$ python -q
>>> import numpy as np
>>> np.set_printoptions(suppress=True, linewidth=160)
>>> rnd = lambda a: np.round(a, 2) + 0
>>> m1 = np.array([[1, 0, 0, 0, 0],
...     [-1, 1, 0, 0, 0],
...     [1, 2, 1, 0, 0],
...     [1, -1, 1, 1, 0],
...     [-2, -1, 1, 2, 1]])
>>> print(np.linalg.matrix_rank(m1 - m1[0, 0] * np.eye(5)))
4
>>> print(rnd(np.sort(np.linalg.eigvals(m1))))
[1. 1. 1. 1. 1.]
>>> x0 = np.array([-7, 4, 5, 1, 0])
>>> rhs = m1 @ x0
>>> print(rhs)
[-7 11  6 -5 17]
>>> print(rnd(np.linalg.solve(m1, -1 * rhs)))
[ 7. -4. -5. -1.  0.]
>>> print(rnd(np.linalg.solve(m1, rhs + m1[:, 1])))
[-7.  5.  5.  1.  0.]
>>> W = np.array([[0, 5, -6, 0, -4, -7],
...     [-7, 5, 2, 2, 7, -8],
...     [7, -9, 6, -7, 5, -1],
...     [-1, 6, -1, -1, -4, 0],
...     [8, -7, 8, -7, -5, 9]])
>>> coef = np.array([1, 2, 3, 2, 5, 0])
>>> H = np.maximum(m1 @ W + coef, 0)
>>> print((H > 0).mean(axis=0))
[0.6 0.6 0.6 0.4 0.6 0.2]
>>> print((H > 0).astype(int))
[[1 1 0 1 1 0]
 [0 1 1 1 1 0]
 [0 1 1 0 1 0]
 [1 0 0 0 0 0]
 [1 0 1 0 0 1]]
>>> cent = np.array([[5, 8], [8, 8], [6, 4], [8, 6], [9, 9], [0, 2]])
>>> print((H @ cent).round(6).argmax(axis=1))
[0 0 0 1 1]
>>> u = np.array([2, -3, 5, 5, -5])
>>> Y = m1 + np.outer(u, np.eye(5)[1])
>>> print(Y)
[[ 1.  2.  0.  0.  0.]
 [-1. -2.  0.  0.  0.]
 [ 1.  7.  1.  0.  0.]
 [ 1.  4.  1.  1.  0.]
 [-2. -6.  1.  2.  1.]]
>>> print(np.linalg.matrix_rank(Y - m1))
1
>>> F = np.loadtxt("case7.csv", delimiter=",")
>>> print(rnd(F))
[[-0.34 -1.77 -0.31 -0.61 -0.76  0.25]
 [-1.77 -1.31 -0.36 -0.19  1.06 -0.52]
 [-0.31 -0.36 -2.14  0.82 -0.32 -0.44]
 [-0.61 -0.19  0.82  0.28  1.92  0.47]
 [-0.76  1.06 -0.32  1.92  0.22 -0.73]
 [ 0.25 -0.52 -0.44  0.47 -0.73  0.3 ]]
>>> proj = np.triu(np.array([[2, -2, 1, 1, 3],
...     [0, -2, 0, 3, 3],
...     [-2, -1, 2, 3, 3],
...     [1, -1, 2, 3, 3],
...     [1, 1, -2, 2, -3]]), 1) + np.eye(5)
>>> Y = proj @ m1 @ np.linalg.inv(proj)
>>> print(np.linalg.matrix_rank(Y))
5
>>> print(Y)
[[ -1.  -6.   6.   8. -18.]
 [ -4. -13.  10.  22. -42.]
 [ -2.  -8.   9.   8. -18.]
 [ -5. -14.   9.  27. -48.]
 [ -2.  -5.   3.  10. -17.]]
>>> cov = Y.T @ Y
>>> print(cov)
[[   50.   154.  -115.  -267.   496.]
 [  154.   490.  -379.  -826.  1555.]
 [ -115.  -379.   307.   613. -1173.]
 [ -267.  -826.   613.  1441. -2678.]
 [  496.  1555. -1173. -2678.  5005.]]
>>> print(rnd(np.linalg.eigvalsh(cov)[::-1]))
[7246.     45.19    1.8     0.02    0.  ]
>>> print(np.trace(cov), (Y ** 2).sum())
7293.0 7293.0
>>> W0 = np.load("dump.npy")
>>> print(W0)
[[-0.9   1.2  -8.41  0.9   0.4  -1.7 ]
 [-0.7   0.   -6.37  0.3   2.2  -1.3 ]
 [-0.2   1.9   4.96  1.7   1.    1.  ]
 [ 0.8  -0.1  12.02 -0.6   0.8   2.4 ]
 [ 0.5   0.8   4.79 -0.5   1.4   1.  ]
 [ 0.9   0.    1.98 -1.8   0.7   0.5 ]
 [ 0.2  -1.6  -0.29  0.4   1.2  -0.1 ]
 [-0.1   0.1  -4.71  1.9   1.2  -0.9 ]
 [ 0.9   0.8  -3.49  0.5   0.4  -0.8 ]
 [ 1.7  -0.7   0.19  1.1   0.    0.1 ]
 [ 1.2   0.7   2.27  0.3   0.    0.5 ]
 [ 0.7   1.3   9.39 -0.4  -0.1   1.8 ]
 [-1.3   0.4  -4.87 -0.5   1.1  -1.  ]
 [ 0.6   0.2   2.29 -0.2  -0.7   0.5 ]
 [ 0.3   0.3   9.45  0.9   0.1   2.  ]
 [ 0.7  -1.5   1.27 -2.2   1.2   0.3 ]
 [-0.3   0.5  -1.51 -0.8  -1.2  -0.3 ]
 [-1.3  -0.5  -4.1   1.1   0.2  -0.8 ]
 [ 1.3  -1.1   3.65  0.2   1.3   0.8 ]]
>>> # column 2 is much longer than the rest
>>> cov = np.cov(W0, rowvar=False)
>>> print(cov.shape)
(6, 6)
>>> print(rnd(np.corrcoef(W0[:, 4], W0[:, 2])[0, 1]))
-0.15
>>> print(rnd(W0.std(axis=0)))
[0.84 0.9  5.47 1.04 0.79 1.11]
>>> print(rnd(np.linalg.eigvalsh(cov)[::-1]))
[33.25  1.33  0.8   0.61  0.35  0.  ]
>>> print(rnd(np.polyfit(W0[:, 4], W0[:, 2], 1)))
[-1.07  1.61]
>>> print(rnd(np.corrcoef(W0.T)))
[[ 1.   -0.22  0.56 -0.22 -0.15  0.56]
 [-0.22  1.    0.07  0.26 -0.25  0.06]
 [ 0.56  0.07  1.   -0.23 -0.15  1.  ]
 [-0.22  0.26 -0.23  1.    0.03 -0.23]
 [-0.15 -0.25 -0.15  0.03  1.   -0.15]
 [ 0.56  0.06  1.   -0.23 -0.15  1.  ]]
>>> mat = np.loadtxt("w.csv", delimiter=",")
>>> print(mat)
[[18. 15. 12.  5.  6. 17.  1.  2. 10.  8. 10.]
 [54. 43. 40. 17. 18. 49.  5.  2. 42. 36. 26.]
 [90. 75. 60. 25. 30. 85.  5. 10. 50. 40. 50.]
 [54. 46. 34. 14. 18. 52.  2.  8. 24. 18. 32.]
 [90. 75. 60. 25. 30. 85.  5. 10. 50. 40. 50.]
 [54. 44. 38. 16. 18. 50.  4.  4. 36. 30. 28.]
 [45. 37. 31. 13. 15. 42.  3.  4. 28. 23. 24.]
 [36. 30. 24. 10. 12. 34.  2.  4. 20. 16. 20.]
 [63. 54. 39. 16. 21. 61.  2. 10. 26. 19. 38.]]
>>> # rows and columns are dependent
>>> print(np.allclose(mat[:-1].T @ np.linalg.lstsq(mat[:-1].T, mat[-1])[0], mat[-1]))
True
>>> print(np.unique(mat.round(6), axis=0).shape)
(8, 11)
>>> U, sigma, vt = np.linalg.svd(mat)
>>> print(rnd(sigma))
[363.64  26.44   0.     0.     0.     0.     0.     0.     0.  ]
>>> print(np.argmax(sigma[:-1] / (sigma[1:] + 1e-6)) + 1)
2
>>> Y = U[:, :2] @ np.diag(sigma[:2]) @ vt[:2]
>>> print(np.linalg.matrix_rank(mat, rtol=0.05))
2
>>> print(rnd(Y))
[[18. 15. 12.  5.  6. 17.  1.  2. 10.  8. 10.]
 [54. 43. 40. 17. 18. 49.  5.  2. 42. 36. 26.]
 [90. 75. 60. 25. 30. 85.  5. 10. 50. 40. 50.]
 [54. 46. 34. 14. 18. 52.  2.  8. 24. 18. 32.]
 [90. 75. 60. 25. 30. 85.  5. 10. 50. 40. 50.]
 [54. 44. 38. 16. 18. 50.  4.  4. 36. 30. 28.]
 [45. 37. 31. 13. 15. 42.  3.  4. 28. 23. 24.]
 [36. 30. 24. 10. 12. 34.  2.  4. 20. 16. 20.]
 [63. 54. 39. 16. 21. 61.  2. 10. 26. 19. 38.]]
>>> U, sigma, vt = np.linalg.svd(mat)
>>> V = vt[:(sigma > 1e-8).sum()]
>>> rng = np.random.default_rng(461)
>>> x0 = mat[4] + 4 * mat[3] + rng.integers(2) * np.eye(11)[3]
>>> print(x0)
[306. 259. 196.  82. 102. 293.  13.  42. 146. 112. 178.]
>>> print(np.allclose(V.T @ V @ x0, x0))
False
>>> u = np.array([3, 3])
>>> print(np.cross(mat[7, :3], mat[6, :3]))
[ 42. -36. -18.]
>>> print(np.polyval(u, mat[7]))
[111.  93.  75.  33.  39. 105.   9.  15.  63.  51.  63.]
>>> print(rnd(np.linalg.norm(mat)))
364.6
>>> print(np.diff(mat, axis=0))
[[ 36.  28.  28.  12.  12.  32.   4.   0.  32.  28.  16.]
 [ 36.  32.  20.   8.  12.  36.   0.   8.   8.   4.  24.]
 [-36. -29. -26. -11. -12. -33.  -3.  -2. -26. -22. -18.]
 [ 36.  29.  26.  11.  12.  33.   3.   2.  26.  22.  18.]
 [-36. -31. -22.  -9. -12. -35.  -1.  -6. -14. -10. -22.]
 [ -9.  -7.  -7.  -3.  -3.  -8.  -1.   0.  -8.  -7.  -4.]
 [ -9.  -7.  -7.  -3.  -3.  -8.  -1.   0.  -8.  -7.  -4.]
 [ 27.  24.  15.   6.   9.  27.   0.   6.   6.   3.  18.]]
>>> print(mat.shape)
(9, 11)
>>> print(mat - mat[0])
[[ 0.  0.  0.  0.  0.  0.  0.  0.  0.  0.  0.]
 [36. 28. 28. 12. 12. 32.  4.  0. 32. 28. 16.]
 [72. 60. 48. 20. 24. 68.  4.  8. 40. 32. 40.]
 [36. 31. 22.  9. 12. 35.  1.  6. 14. 10. 22.]
 [72. 60. 48. 20. 24. 68.  4.  8. 40. 32. 40.]
 [36. 29. 26. 11. 12. 33.  3.  2. 26. 22. 18.]
 [27. 22. 19.  8.  9. 25.  2.  2. 18. 15. 14.]
 [18. 15. 12.  5.  6. 17.  1.  2. 10.  8. 10.]
 [45. 39. 27. 11. 15. 44.  1.  8. 16. 11. 28.]]
>>> print(np.unravel_index(np.abs(mat).argmax(), mat.shape))
(np.int64(2), np.int64(0))
>>> print(rnd(np.linalg.svd(mat, compute_uv=False)))
[363.64  26.44   0.     0.     0.     0.     0.     0.     0.  ]
>>> E = np.loadtxt("sample16.csv", delimiter=",")
>>> print(E)
[[0. 2. 0. 2. 0. 0. 2. 3. 1. 1. 0.]
 [0. 2. 2. 0. 3. 1. 3. 1. 0. 2. 1.]
 [0. 0. 2. 3. 1. 2. 0. 2. 0. 3. 0.]
 [0. 0. 0. 2. 2. 1. 1. 3. 1. 2. 0.]
 [0. 0. 0. 0. 3. 0. 0. 2. 0. 3. 3.]
 [0. 0. 0. 0. 0. 3. 0. 2. 2. 2. 2.]
 [0. 0. 0. 0. 0. 0. 2. 0. 1. 3. 2.]
 [0. 0. 0. 0. 0. 0. 0. 2. 1. 0. 2.]
 [0. 0. 0. 0. 0. 0. 0. 0. 3. 1. 3.]
 [0. 0. 0. 0. 0. 0. 0. 0. 0. 2. 0.]
 [0. 0. 0. 0. 0. 0. 0. 0. 0. 0. 3.]]
>>> # rows and columns are dependent
>>> print(np.linalg.matrix_rank(E - E[0, 0] * np.eye(11)))
10
>>> print(rnd(np.sort(np.linalg.eigvals(E))))
[0. 2. 2. 2. 2. 2. 2. 3. 3. 3. 3.]
>>> print(np.prod(np.diag(E)), rnd(np.linalg.det(E)))
0.0 0.0
>>> z = rng.permutation(11)
>>> print(z)
[ 7  9  3  8  6  1 10  5  2  0  4]
>>> Y = E[z][:, z]
>>> print(Y)
[[2. 0. 0. 1. 0. 0. 2. 0. 0. 0. 0.]
 [0. 2. 0. 0. 0. 0. 0. 0. 0. 0. 0.]
 [3. 2. 2. 1. 1. 0. 0. 1. 0. 0. 2.]
 [0. 1. 0. 3. 0. 0. 3. 0. 0. 0. 0.]
 [0. 3. 0. 1. 2. 0. 2. 0. 0. 0. 0.]
 [1. 2. 0. 0. 3. 2. 1. 1. 2. 0. 3.]
 [0. 0. 0. 0. 0. 0. 3. 0. 0. 0. 0.]
 [2. 2. 0. 2. 0. 0. 2. 3. 0. 0. 0.]
 [2. 3. 3. 0. 0. 0. 0. 2. 2. 0. 1.]
 [3. 1. 2. 1. 2. 2. 0. 0. 0. 0. 0.]
 [2. 3. 0. 0. 0. 0. 3. 0. 0. 0. 3.]]
>>> print(rnd(np.linalg.det(Y)), rnd(np.linalg.det(E[z])))
0.0 0.0
>>> print(rnd(np.sort(np.abs(np.linalg.eigvals(Y)))))
[0. 2. 2. 2. 2. 2. 2. 3. 3. 3. 3.]
>>> print(np.diag(Y))
[2. 2. 2. 3. 2. 2. 3. 3. 2. 0. 3.]
>>> U, sigma, vt = np.linalg.svd(E)
>>> print(rnd(sigma))
[11.17  6.06  4.58  3.87  3.33  2.75  2.24  1.8   1.1   0.77  0.  ]
>>> print(np.argmax(sigma[:-1] / (sigma[1:] + 1e-6)) + 1)
10
>>> Y = U[:, :10] @ np.diag(sigma[:10]) @ vt[:10]
>>> print(rnd(np.abs(E - Y).max()))
0.0
>>> print(np.linalg.matrix_rank(E, rtol=0.05))
10
>>> print(rnd(np.linalg.norm(E - Y) / np.linalg.norm(E)))
0.0
>>> print(np.linalg.matrix_rank(Y))
10
